$ python -q
>>> import numpy as np
>>> np.set_printoptions(precision=2, suppress=True, linewidth=200, sign=" ")
>>> A = np.load("test14.npy")
>>> A
array([[ 0.53, -0.24,  1.85, -0.01],
       [-0.24, -1.41,  0.09, -1.17],
       [ 1.85,  0.09, -0.53, -0.54],
       [-0.01, -1.17, -0.54,  0.41]])
>>> ev, vecs = np.linalg.eigh(A)
>>> vec = np.array([1, 3, 5, 3])
>>> vecs * np.abs(ev) @ vecs.T
array([[ 1.92,  0.13, -0.01, -0.24],
       [ 0.13,  1.81,  0.01,  0.37],
       [-0.01,  0.01,  2.  , -0.02],
       [-0.24,  0.37, -0.02,  1.28]])
>>> np.linalg.eigvalsh(A[1:, 1:])
array([-2.  , -0.68,  1.15])
>>> vecs * np.maximum(ev, 0) @ vecs.T
array([[ 1.22, -0.06,  0.92, -0.13],
       [-0.06,  0.2 ,  0.05, -0.4 ],
       [ 0.92,  0.05,  0.74, -0.28],
       [-0.13, -0.4 , -0.28,  0.84]])
>>> (np.sign(vecs[:, -1].round(6)) == np.sign(vecs[0, -1].round(6))).astype(int)
array([ 1,  1,  1,  0])
>>> round(float(np.abs(A).sum(axis=1).max()), 2), round(np.abs(ev).max(), 2)
(3.01, np.float64(2.01))
>>> B = np.linalg.inv(A)
>>> round(np.linalg.cond(A), 2)
np.float64(2.01)
>>> np.linalg.inv(B)
array([[ 0.53, -0.24,  1.85, -0.01],
       [-0.24, -1.41,  0.09, -1.17],
       [ 1.85,  0.09, -0.53, -0.54],
       [-0.01, -1.17, -0.54,  0.41]])
>>> vec = np.array([2, -1, -1, 2])
>>> a = np.maximum(A @ vec, 0)
>>> np.maximum(A @ (3 * vec), 0)
array([ 0.  ,  0.  ,  9.18,  7.53])
>>> np.maximum(A @ vec, 0) - np.maximum(-A @ vec, 0)
array([-0.57, -1.5 ,  3.06,  2.51])
